% ipython --no-banner

In [1]: import numpy as np

In [2]: np.set_printoptions(precision=3, suppress=True, linewidth=140, sign=" ")

In [3]: def rd(a):
   ...:     return np.round(a, 3) + 0
   ...: 

In [4]: mat = np.load("case19.npy")

In [5]: mat
Out[5]: 
array([[ 4.,  1.,  0.,  0.],
       [ 4.,  0.,  0.,  0.],
       [ 0.,  0.,  1.,  2.],
       [ 0.,  0.,  1.,  0.]])

In [6]: x = np.array([3, 0, 2, 0])

In [7]: y = mat @ x

In [8]: y
Out[8]: array([ 12.,  12.,   2.,   2.])

In [9]: rd(np.linalg.solve(mat, y))
Out[9]: array([ 3.,  0.,  2.,  0.])

In [10]: rd(np.linalg.solve(mat, y + mat[:, 0]))
Out[10]: array([ 4.,  0.,  2.,  0.])

In [11]: rd(np.linalg.solve(mat, 3 * y))
Out[11]: array([ 9.,  0.,  6.,  0.])

In [12]: x = np.array([0, 1, 3, 1])

In [13]: y = mat @ x

In [14]: c, lr = np.zeros(4), 1 / np.linalg.norm(mat, 2) ** 2

In [15]: for i in range(300):
    ...:     c -= lr * mat.T @ (mat @ c - y)
    ...:     if i % 50 == 0: print(i, round(np.linalg.norm(mat @ c - y), 3))
    ...: 
0 5.018
50 0.616
100 0.219
150 0.085
200 0.036
250 0.016

In [16]: rd(c)
Out[16]: array([ 0.001,  0.99 ,  2.999,  1.001])

In [17]: rd(np.linalg.cond(mat))
Out[17]: np.float64(8.127)

In [18]: cov = mat.T @ mat

In [19]: np.allclose(cov, cov.T)
Out[19]: True

In [20]: rd(np.linalg.svd(mat, compute_uv=False) ** 2)
Out[20]: array([ 32.508,   5.236,   0.764,   0.492])

In [21]: np.diag(cov)
Out[21]: array([ 32.,   1.,   2.,   4.])

In [22]: X = np.load("data.npy")

In [23]: X
Out[23]: 
array([[ 6,  5,  6],
       [ 7,  6,  7],
       [ 3,  2,  3]])

In [24]: # rows and columns are dependent

In [25]: u = np.array([0, -2, 1])

In [26]: np.convolve(X[1], u)
Out[26]: array([  0, -14,  -5,  -8,   7])

In [27]: np.array([np.convolve(row, u, "same") for row in X])
Out[27]: 
array([[-12,  -4,  -7],
       [-14,  -5,  -8],
       [ -6,  -1,  -4]])

In [28]: rd(np.linalg.norm(X[2], 1)), rd(np.linalg.norm(X[2], np.inf))
Out[28]: (np.float64(8.0), np.float64(3.0))

In [29]: rd(np.linalg.norm(X, 1)), rd(np.linalg.norm(X, np.inf))
Out[29]: (np.float64(16.0), np.float64(20.0))

In [30]: rd(np.linalg.norm(X, axis=1))
Out[30]: array([  9.849,  11.576,   4.69 ])

In [31]: np.linalg.norm(X, axis=1).argmax()
Out[31]: np.int64(1)

In [32]: rd(np.linalg.norm(X, axis=0))
Out[32]: array([ 9.695,  8.062,  9.695])

In [33]: np.unique(X.round(6), axis=0).shape
Out[33]: (3, 3)

In [34]: np.linalg.lstsq(X[:-1].T, X[-1])[2]
Out[34]: np.int32(2)

In [35]: U, sigma, Vh = np.linalg.svd(X)

In [36]: V = Vh[:(sigma > 1e-8).sum()]

In [37]: rng = np.random.default_rng(8069)

In [38]: x = X[0] + 3 * X[1] + rng.integers(2) * np.eye(3)[0]

In [39]: x
Out[39]: array([ 27.,  23.,  27.])

In [40]: np.linalg.matrix_rank(np.vstack([X, x]))
Out[40]: np.int64(2)

In [41]: rd(np.linalg.norm(x - V.T @ V @ x))
Out[41]: np.float64(0.0)

In [42]: rd(np.diag(V.T @ V))
Out[42]: array([ 0.5,  1. ,  0.5])

In [43]: rd(V.T @ V)
Out[43]: 
array([[ 0.5,  0. ,  0.5],
       [ 0. ,  1. ,  0. ],
       [ 0.5,  0. ,  0.5]])

In [44]: np.einsum("ii->", X)
Out[44]: np.int64(15)

In [45]: rd(np.linalg.det(2 * X)), rd(np.linalg.det(X))
Out[45]: (np.float64(0.0), np.float64(0.0))

In [46]: np.kron(np.eye(2, dtype=int), X)
Out[46]: 
array([[ 6,  5,  6,  0,  0,  0],
       [ 7,  6,  7,  0,  0,  0],
       [ 3,  2,  3,  0,  0,  0],
       [ 0,  0,  0,  6,  5,  6],
       [ 0,  0,  0,  7,  6,  7],
       [ 0,  0,  0,  3,  2,  3]])

In [47]: np.einsum("ij,ji->", X, X)
Out[47]: np.int64(215)

In [48]: rd(np.poly(X))
Out[48]: array([  1., -15.,   5.,   0.])

In [49]: rd(np.linalg.det(X.T))
Out[49]: np.float64(0.0)

In [50]: E = np.load("block18.npy")

In [51]: E
Out[51]: 
array([[  9,   7,   6],
       [ 14,  12,  11],
       [ 12,  10,   9],
       [  9,   7,   6]])

In [52]: # rows 0 and 3 are equal

In [53]: ang = np.radians(36)

In [54]: r_ = np.eye(3)

In [55]: r_[2, 2] = r_[0, 0] = np.cos(ang)

In [56]: r_[2, 0], r_[0, 2] = -np.sin(ang), np.sin(ang)

In [57]: rd(r_)
Out[57]: 
array([[ 0.809,  0.   ,  0.588],
       [ 0.   ,  1.   ,  0.   ],
       [-0.588,  0.   ,  0.809]])

In [58]: M2 = E @ r_.T

In [59]: rd(np.abs(M2 - E).max(axis=0))
Out[59]: array([  3.792,   0.   ,  10.33 ])

In [60]: rd(M2)
Out[60]: 
array([[10.808,  7.   , -0.436],
       [17.792, 12.   ,  0.67 ],
       [14.998, 10.   ,  0.228],
       [10.808,  7.   , -0.436]])

In [61]: np.allclose(np.linalg.norm(E, axis=1), np.linalg.norm(M2, axis=1))
Out[61]: True

In [62]: np.allclose(E @ E.T, M2 @ M2.T)
Out[62]: True

In [63]: m1 = np.load("x.npy")

In [64]: rd(m1)
Out[64]: 
array([[ 7.661, -1.652,  6.212],
       [ 7.072, -4.356,  5.568],
       [ 0.338,  9.957,  0.864],
       [ 4.065,  8.293,  3.835],
       [ 4.692, -8.156,  3.384],
       [-6.34 ,  6.009, -4.868],
       [-2.001, -9.546, -2.209],
       [ 7.428, -3.1  ,  5.935],
       [ 2.143, -9.694,  1.195],
       [-0.961, -9.859, -1.371],
       [ 7.304, -3.603,  5.803],
       [ 5.64 ,  6.549,  5.03 ],
       [-6.125, -5.787, -5.385],
       [-7.418, -2.429, -6.251],
       [-7.282, -2.98 , -6.172],
       [ 4.616,  7.781,  4.259],
       [-5.335, -6.962, -4.803]])

In [65]: dist = np.linalg.norm(m1[:, None] - m1[None], axis=-1)

In [66]: dist.mean(axis=1).argmax()
Out[66]: np.int64(5)

In [67]: (dist + 1e9 * np.eye(17)).round(6).argmin(axis=1)
Out[67]: array([  7,  10,   3,  15,   8,  13,   9,  10,   4,   6,   7,  15,  16,  14,  13,   3,  12])

In [68]: dist.shape
Out[68]: (17, 17)

In [69]: lab = m1[:, 0] > np.median(m1[:, 0])

In [70]: u = m1[lab].mean(axis=0) - m1[~lab].mean(axis=0)

In [71]: rd(u)
Out[71]: array([ 9.724,  3.696,  8.226])

In [72]: np.argsort(-np.abs(u).round(6), kind="stable")
Out[72]: array([ 0,  2,  1])

In [73]: lab.astype(int)
Out[73]: array([ 1,  1,  0,  1,  1,  0,  0,  1,  0,  0,  1,  1,  0,  0,  0,  1,  0])

In [74]: ((m1 - m1.mean(axis=0)) @ u > 0).astype(int)
Out[74]: array([ 1,  1,  1,  1,  1,  0,  0,  1,  0,  0,  1,  1,  0,  0,  0,  1,  0])

In [75]: cov = np.cov(m1, rowvar=False)

In [76]: rd(np.corrcoef(m1[:, 2], m1[:, 1])[0, 1])
Out[76]: np.float64(0.223)

In [77]: rd(m1.std(axis=0))
Out[77]: array([ 5.523,  6.624,  4.62 ])

In [78]: rd(np.polyfit(m1[:, 2], m1[:, 1], 1))
Out[78]: array([ 0.32 , -1.945])

In [79]: rd(cov)
Out[79]: 
array([[ 32.413,   5.485,  27.016],
       [  5.485,  46.625,   7.26 ],
       [ 27.016,   7.26 ,  22.675]])

In [80]: np.argwhere(np.triu(np.abs(np.corrcoef(m1.T)) > 0.8, 1))
Out[80]: array([[ 0,  2]])

In [81]: rd(np.corrcoef(m1.T))
Out[81]: 
array([[ 1.   ,  0.141,  0.997],
       [ 0.141,  1.   ,  0.223],
       [ 0.997,  0.223,  1.   ]])

In [82]: cov = m1.T @ m1

In [83]: np.allclose(cov, cov.T)
Out[83]: True

In [84]: np.trace(cov), rd((m1 ** 2).sum())
Out[84]: (np.float64(1700.0), np.float64(1700.0))

In [85]: (m1 @ m1.T).shape
Out[85]: (17, 17)

In [86]: rd(np.linalg.svd(m1, compute_uv=False) ** 2)
Out[86]: array([ 970.122,  729.878,    0.   ])

In [87]: rd(np.diag(cov))
Out[87]: array([ 532.734,  797.312,  369.954])

In [88]: W0 = np.loadtxt("sample5.csv", delimiter=",")

In [89]: W0
Out[89]: 
array([[ 0.495, -0.416, -0.995],
       [-0.621, -0.118,  0.436],
       [ 0.606, -0.644,  1.908],
       [-1.388, -0.817,  1.674]])

In [90]: M2 = np.c_[W0[:, :1] @ np.array([[-3]]), np.array([1, 0, 0, 1])]

In [91]: rd(M2)
Out[91]: 
array([[-1.485,  1.   ],
       [ 1.863,  0.   ],
       [-1.818,  0.   ],
       [ 4.164,  1.   ]])

In [92]: rd(np.linalg.norm(M2 - W0 @ np.linalg.lstsq(W0, M2)[0], axis=0))
Out[92]: array([ 0.  ,  0.17])

In [93]: rd(np.linalg.norm(np.linalg.qr(W0)[0].T @ M2, axis=0) ** 2 / ((M2 ** 2).sum(axis=0) + 1e-12))
Out[93]: array([ 1.   ,  0.986])

In [94]: np.linalg.matrix_rank(M2)
Out[94]: np.int64(2)

In [95]: rd(np.linalg.lstsq(W0, M2[:, 0])[0])
Out[95]: array([-3.,  0.,  0.])

In [96]: x = np.array([1, 2, 0])

In [97]: y = W0 @ x

In [98]: rd(y)
Out[98]: array([-0.337, -0.857, -0.682, -3.022])

In [99]: rd(np.linalg.solve(W0.T @ W0, W0.T @ y))
Out[99]: array([ 1.,  2.,  0.])

In [100]: rd(np.linalg.pinv(W0) @ W0)
Out[100]: 
array([[ 1.,  0.,  0.],
       [ 0.,  1.,  0.],
       [ 0.,  0.,  1.]])

In [101]: y = y + 0.1 * rng.normal(size=4)

In [102]: rd(y)
Out[102]: array([-0.513, -0.778, -0.661, -2.803])

In [103]: c, *_ = np.linalg.lstsq(W0, y)

In [104]: rd(W0.T @ (y - W0 @ c))
Out[104]: array([ 0.,  0.,  0.])

In [105]: rd(np.linalg.norm(y - W0 @ c))
Out[105]: np.float64(0.016)

In [106]: rd(np.linalg.det(mat))
Out[106]: np.float64(8.0)

In [107]: (np.linalg.matrix_power((mat != 0) + (mat.T != 0) + np.eye(4), 4) > 0).astype(int)
Out[107]: 
array([[ 1,  1,  0,  0],
       [ 1,  1,  0,  0],
       [ 0,  0,  1,  1],
       [ 0,  0,  1,  1]])

In [108]: mat @ mat
Out[108]: 
array([[ 20.,   4.,   0.,   0.],
       [ 16.,   4.,   0.,   0.],
       [  0.,   0.,   3.,   2.],
       [  0.,   0.,   1.,   2.]])

In [109]: rd(np.sort(np.linalg.eigvals(mat).real))
Out[109]: array([-1.   , -0.828,  2.   ,  4.828])

In [110]: np.flatnonzero(np.linalg.matrix_power((mat != 0) + (mat.T != 0) + np.eye(4), 4)[3])
Out[110]: array([ 2,  3])

In [111]: M2 = W0 / np.linalg.norm(W0, axis=1, keepdims=True)

In [112]: cov = M2 @ M2.T

In [113]: np.argwhere(np.triu(np.abs(cov) > 0.95, 1))
Out[113]: array([], shape=(0, 2), dtype=int64)

In [114]: (np.abs(cov) > 0.9).astype(int)
Out[114]: 
array([[ 1,  0,  0,  0],
       [ 0,  1,  0,  1],
       [ 0,  0,  1,  0],
       [ 0,  1,  0,  1]])

In [115]: rd(np.linalg.norm(M2, axis=1))
Out[115]: array([ 1.,  1.,  1.,  1.])

In [116]: (cov - 2 * np.eye(4)).round(6).argmax(axis=1)
Out[116]: array([ 2,  3,  3,  1])

In [117]: rd(np.degrees(np.arccos(np.clip(cov[3, 0], -1, 1))))
Out[117]: np.float64(136.903)

In [118]: M2 = E[0, 0] * E[1:] - np.outer(E[1:, 0], E[0])

In [119]: M2
Out[119]: 
array([[  0,  10,  15],
       [  0,   6,   9],
       [  0,   0,   0]])

In [120]: np.linalg.matrix_rank(M2), np.linalg.matrix_rank(E)
Out[120]: (np.int64(1), np.int64(2))

In [121]: rd(E[:, 0] / E[0, 0])
Out[121]: array([ 1.   ,  1.556,  1.333,  1.   ])

In [122]: np.flatnonzero(~M2.round(6).any(axis=1))
Out[122]: array([ 2])
